% ipython --no-banner

In [1]: import numpy as np

In [2]: from numpy import linalg as LA

In [3]: np.set_printoptions(precision=4, suppress=True, linewidth=160, legacy="1.25")

In [4]: def rd(a):
   ...:     return np.round(a, 4) + 0
   ...: 

In [5]: A2 = np.array([[-1, 1, -2, 1, -1, 0, 2, -2],
   ...:     [-2, 0, 2, 2, 2, -2, -1, 2],
   ...:     [1, -2, 2, 2, 2, 2, 1, 0],
   ...:     [-2, -1, 2, -1, -2, -1, 0, -1],
   ...:     [-2, 2, 1, 2, 1, 2, 0, 2],
   ...:     [-2, -1, 1, -2, 0, 2, 0, 2],
   ...:     [2, 2, -1, 2, 0, 1, -2, -2],
   ...:     [1, 0, 0, 0, 1, 0, -1, 2]])

In [6]: A = np.triu(A2, 1)

In [7]: A
Out[7]: 
array([[ 0,  1, -2,  1, -1,  0,  2, -2],
       [ 0,  0,  2,  2,  2, -2, -1,  2],
       [ 0,  0,  0,  2,  2,  2,  1,  0],
       [ 0,  0,  0,  0, -2, -1,  0, -1],
       [ 0,  0,  0,  0,  0,  2,  0,  2],
       [ 0,  0,  0,  0,  0,  0,  0,  2],
       [ 0,  0,  0,  0,  0,  0,  0, -2],
       [ 0,  0,  0,  0,  0,  0,  0,  0]])

In [8]: u = np.array([2, 0, 1])

In [9]: np.correlate(A[3], A[4], "full")
Out[9]: array([ 0,  0,  0,  0, -4, -2, -4, -4,  0, -2,  0,  0,  0,  0,  0])

In [10]: np.polyval(u, A[3])
Out[10]: array([1, 1, 1, 1, 9, 3, 1, 3])

In [11]: np.convolve(A[3], u)
Out[11]: array([ 0,  0,  0,  0, -4, -2, -2, -3,  0, -1])

In [12]: left, s, Vt = LA.svd(A)

In [13]: vecs = Vt[:(s > 1e-8).sum()]

In [14]: rng = np.random.default_rng(7)

In [15]: x0 = A[3] + 5 * A[4] + rng.integers(2) * np.eye(8)[7]

In [16]: x0
Out[16]: array([ 0.,  0.,  0.,  0., -2.,  9.,  0., 10.])

In [17]: rd(np.diag(vecs.T @ vecs))
Out[17]: array([0. , 0.9, 0.6, 0.9, 1. , 1. , 0.6, 1. ])

In [18]: rd(LA.norm(x0 - vecs.T @ vecs @ x0))
Out[18]: 0.0

In [19]: LA.matrix_rank(np.vstack([A, x0]))
Out[19]: 6
